$ python3 -q
>>> import numpy as np
>>> np.set_printoptions(precision=1, suppress=True, linewidth=140, legacy="1.25")
>>> rd = lambda a: np.round(a, 1) + 0
>>> W0 = np.loadtxt("arr.csv", delimiter=",")
>>> rd(W0)
array([[-21.6,   4.6, -23.8,  -9.3],
       [-14.1,   0.6, -16.6,  -6.9],
       [-12.8,  -0.1, -15.2,  -6.4],
       [-11.5,  -0.7, -13.8,  -6. ],
       [ -9.4,  -1.6, -11.5,  -5.2],
       [ -5.2,  -2.9,  -6.6,  -3.6],
       [ -3.8,  -3. ,  -4.7,  -2.9],
       [ -3.1,  -2.9,  -3.7,  -2.5],
       [ -2.2,  -2.5,  -2.4,  -1.9],
       [ -1.5,  -1.9,  -1.3,  -1.4],
       [ -1.2,  -1.5,  -0.9,  -1.1],
       [ -1.2,  -1.4,  -0.8,  -1.1],
       [ -0.9,  -1. ,  -0.5,  -0.8],
       [  0.4,   0.2,   0.1,   0.3],
       [  0.8,   0.4,   0.1,   0.5],
       [  2. ,   0.6,   0.2,   1.2],
       [  2.7,   0.5,   0.2,   1.5],
       [  2.7,   0.5,   0.2,   1.5],
       [  8.5,  -1.4,   0.6,   3.8],
       [  8.6,  -1.4,   0.6,   3.8],
       [ 12.9,  -3.5,   1.1,   5.3],
       [ 17.7,  -6. ,   1.8,   6.8],
       [ 18.4,  -6.4,   1.9,   7.1],
       [ 24.9, -10.2,   3.1,   9. ],
       [ 39.1, -19. ,   6. ,  13.2],
       [ 39.7, -19.4,   6.1,  13.4]])
>>> left, sv, Vt = np.linalg.svd(W0)
>>> vecs = Vt[:(sv > 1e-8).sum()]
>>> rng = np.random.default_rng(45)
>>> vec = W0[0] + -2 * W0[25] + rng.integers(2) * np.eye(4)[3]
>>> rd(vec)
array([-101.1,   43.5,  -36.1,  -35.1])
>>> rd(vecs.T @ vecs)
array([[ 0.8, -0.1,  0. ,  0.4],
       [-0.1,  0.9,  0. ,  0.2],
       [ 0. ,  0. ,  1. ,  0. ],
       [ 0.4,  0.2,  0. ,  0.3]])
>>> rd(np.linalg.norm(vec - vecs.T @ vecs @ vec))
0.9
>>> np.allclose(vecs.T @ vecs @ vec, vec)
False
>>> [round(float(x), 1) for x in np.linalg.svd(W0, compute_uv=False)[:3]]
[90.1, 32.8, 9.5]
>>> rd(np.linalg.norm(W0, 2) / np.linalg.norm(W0))
0.9
>>> rk = np.linalg.matrix_rank(W0)
>>> rk
3
>>> null = np.linalg.svd(W0)[2][rk:].T
>>> np.allclose(W0 @ null, 0)
True
>>> A = np.load("data.npy")
>>> A
array([[  1.1,  -3.6,  15.4],
       [ -0.5,  -2.7,  17.7],
       [ 14.5,   8.6,   7.1],
       [ -1. ,  -3. ,  19. ],
       [ 14.4,   7.7,   4.6],
       [-11.6,   6.3,   0. ],
       [ 13.5,  10.9,   7.9],
       [-10.1,   4.6,   1.3],
       [ 13.9,  10. ,   6.3],
       [ 11.9,   9.7,   7.6],
       [ -1.4,  -2.5,  15.1],
       [ 13.2,  10.6,   4.6],
       [-11.3,   4.3,   1.9],
       [-11.1,   3.7,   0.1],
       [ -9.9,   4.8,   1.4],
       [-12.1,   3.8,   2.2],
       [ 12. ,  10.4,   5.4],
       [ 14.7,   9.5,   5.3],
       [ 15.4,   9.8,   5. ],
       [  0.9,  -3.2,  16.3],
       [  0.4,  -6.2,  15.9],
       [-11.2,   3.6,   1.1],
       [  0. ,  -3.5,  17.5],
       [-11.1,   3. ,   0.8],
       [ -1.3,  -3.9,  17.4],
       [-12.5,   3.3,   0.7],
       [-11.6,   3.2,   0.4]])
>>> Xs = (A - A.mean(axis=0)) / A.std(axis=0)
>>> rd(Xs.std(axis=0))
array([1., 1., 1.])
>>> b = np.linalg.lstsq(np.delete(Xs, 0, axis=1), Xs[:, 0])[0]
>>> rd(1 - np.var(Xs[:, 0] - np.delete(Xs, 0, axis=1) @ b))
0.9
>>> np.abs(b).argmax()
0
>>> rd(b)
array([1.2, 1.1])
>>> left, sv, Vt = np.linalg.svd(W0, full_matrices=False)
>>> rd(np.sqrt((sv ** 2).sum())), rd(np.linalg.norm(W0))
(96.3, 96.3)
>>> np.abs(left[:, 0]).round(6).argmax()
25
>>> (sv > 1e-8).sum()
3
>>> rd(left.T @ left)
array([[1., 0., 0., 0.],
       [0., 1., 0., 0.],
       [0., 0., 1., 0.],
       [0., 0., 0., 1.]])
>>> rd(Vt @ Vt.T)
array([[1., 0., 0., 0.],
       [0., 1., 0., 0.],
       [0., 0., 1., 0.],
       [0., 0., 0., 1.]])
>>> np.allclose(left * sv @ Vt, W0)
True
>>> rd(np.abs(Vt[0]))
array([0.8, 0.3, 0.3, 0.3])
>>> Xs = A - A.mean(axis=0)
>>> vecs = np.linalg.svd(Xs)[2][:2]
>>> Y = Xs - Xs @ vecs.T @ vecs
>>> rd(np.cov(Xs @ vecs.T, rowvar=False))
array([[124.8,   0. ],
       [  0. ,  63.1]])
>>> rd(np.diag(vecs.T @ vecs))
array([0.9, 0.4, 0.7])
>>> rd((Xs @ vecs.T).std(axis=0))
array([11. ,  7.8])
>>> z = rng.permutation(3)
>>> Y = A[:, z] * rng.choice([-1, 1], 3)
>>> Y
array([[ 15.4,   1.1,  -3.6],
       [ 17.7,  -0.5,  -2.7],
       [  7.1,  14.5,   8.6],
       [ 19. ,  -1. ,  -3. ],
       [  4.6,  14.4,   7.7],
       [  0. , -11.6,   6.3],
       [  7.9,  13.5,  10.9],
       [  1.3, -10.1,   4.6],
       [  6.3,  13.9,  10. ],
       [  7.6,  11.9,   9.7],
       [ 15.1,  -1.4,  -2.5],
       [  4.6,  13.2,  10.6],
       [  1.9, -11.3,   4.3],
       [  0.1, -11.1,   3.7],
       [  1.4,  -9.9,   4.8],
       [  2.2, -12.1,   3.8],
       [  5.4,  12. ,  10.4],
       [  5.3,  14.7,   9.5],
       [  5. ,  15.4,   9.8],
       [ 16.3,   0.9,  -3.2],
       [ 15.9,   0.4,  -6.2],
       [  1.1, -11.2,   3.6],
       [ 17.5,   0. ,  -3.5],
       [  0.8, -11.1,   3. ],
       [ 17.4,  -1.3,  -3.9],
       [  0.7, -12.5,   3.3],
       [  0.4, -11.6,   3.2]])
>>> left, _, Vt = np.linalg.svd(A.T @ Y)
>>> rd(left @ Vt)
array([[0., 1., 0.],
       [0., 0., 1.],
       [1., 0., 0.]])
>>> z = Y[:, 0] > np.median(Y[:, 0])
>>> r0 = Y[z].mean(axis=0) - Y[~z].mean(axis=0)
>>> z.astype(int)
array([1, 1, 1, 1, 0, 0, 1, 0, 1, 1, 1, 0, 0, 0, 0, 0, 1, 0, 0, 1, 1, 0, 1, 0, 1, 0, 0])
>>> rd(r0)
array([10.9,  8.8, -4. ])
>>> rd((((Y - Y.mean(axis=0)) @ r0 > 0) == z).mean())
0.9
>>> np.argsort(-np.abs(r0).round(6), kind="stable")
array([0, 1, 2])
>>> ((Y - Y.mean(axis=0)) @ r0 > 0).astype(int)
array([1, 1, 1, 1, 1, 0, 1, 0, 1, 1, 1, 1, 0, 0, 0, 0, 1, 1, 1, 1, 1, 0, 1, 0, 1, 0, 0])
>>> feats = np.loadtxt("a.csv", delimiter=",")
>>> feats
array([[  0.,   5.,   2.],
       [  2.,   8.,   7.],
       [  1.,  13.,   8.],
       [  2.,  18.,  13.],
       [ -3.,  17.,  16.],
       [ -4.,  22.,  16.],
       [ -1.,  20.,  11.],
       [ -4.,  15.,   6.],
       [ -7.,  10.,   9.],
       [-12.,   7.,  13.],
       [-12.,  10.,  10.],
       [-16.,  14.,  10.],
       [-19.,  13.,  11.],
       [-18.,  10.,   7.],
       [-13.,  10.,   4.]])
>>> Xs = (feats - feats.mean(axis=0)) / feats.std(axis=0)
>>> rd(Xs.std(axis=0))
array([1., 1., 1.])
>>> np.argwhere(np.abs(Xs) > 2)
array([], shape=(0, 2), dtype=int64)
>>> b = np.linalg.lstsq(np.delete(Xs, 2, axis=1), Xs[:, 2])[0]
>>> rd(b)
array([-0.2,  0.7])
>>> rd(1 - np.var(Xs[:, 2] - np.delete(Xs, 2, axis=1) @ b))
0.5
>>> np.abs(b).argmax()
1
>>> z = feats[:, 1] > np.median(feats[:, 1])
>>> r0 = feats[z].mean(axis=0) - feats[~z].mean(axis=0)
>>> ((feats - feats.mean(axis=0)) @ r0 > 0).astype(int)
array([0, 0, 1, 1, 1, 1, 1, 1, 0, 0, 0, 0, 0, 0, 0])
>>> z.astype(int)
array([0, 0, 0, 1, 1, 1, 1, 1, 0, 0, 0, 1, 0, 0, 0])
>>> rd(r0)
array([4.3, 8.1, 4.1])
>>> X = np.load("test14.npy")
>>> X
array([[0., 3., 0., 0.],
       [3., 1., 3., 0.],
       [0., 3., 0., 3.],
       [0., 0., 3., 3.]])
>>> # equal to its transpose
>>> Q, R = np.linalg.qr(X)
>>> rd(np.abs(np.diag(R)))
array([3. , 4.2, 3. , 2.1])
>>> rd(Q @ R)
array([[0., 3., 0., 0.],
       [3., 1., 3., 0.],
       [0., 3., 0., 3.],
       [0., 0., 3., 3.]])
>>> np.allclose(R.T @ R, X.T @ X)
True
>>> abs(R[0, 0]), rd(np.linalg.norm(X[:, 0]))
(3.0, 3.0)
>>> rd(Q.T @ Q)
array([[1., 0., 0., 0.],
       [0., 1., 0., 0.],
       [0., 0., 1., 0.],
       [0., 0., 0., 1.]])
>>> vec = np.array([0, 4, 0, 5])
>>> rhs = X @ vec
>>> rhs
array([12.,  4., 27., 15.])
>>> rd(np.linalg.solve(X, rhs + X[:, 1]))
array([0., 5., 0., 5.])
>>> rd(np.linalg.solve(X.T, X[1]))
array([0., 1., 0., 0.])
>>> rd(np.linalg.solve(X, rhs))
array([0., 4., 0., 5.])
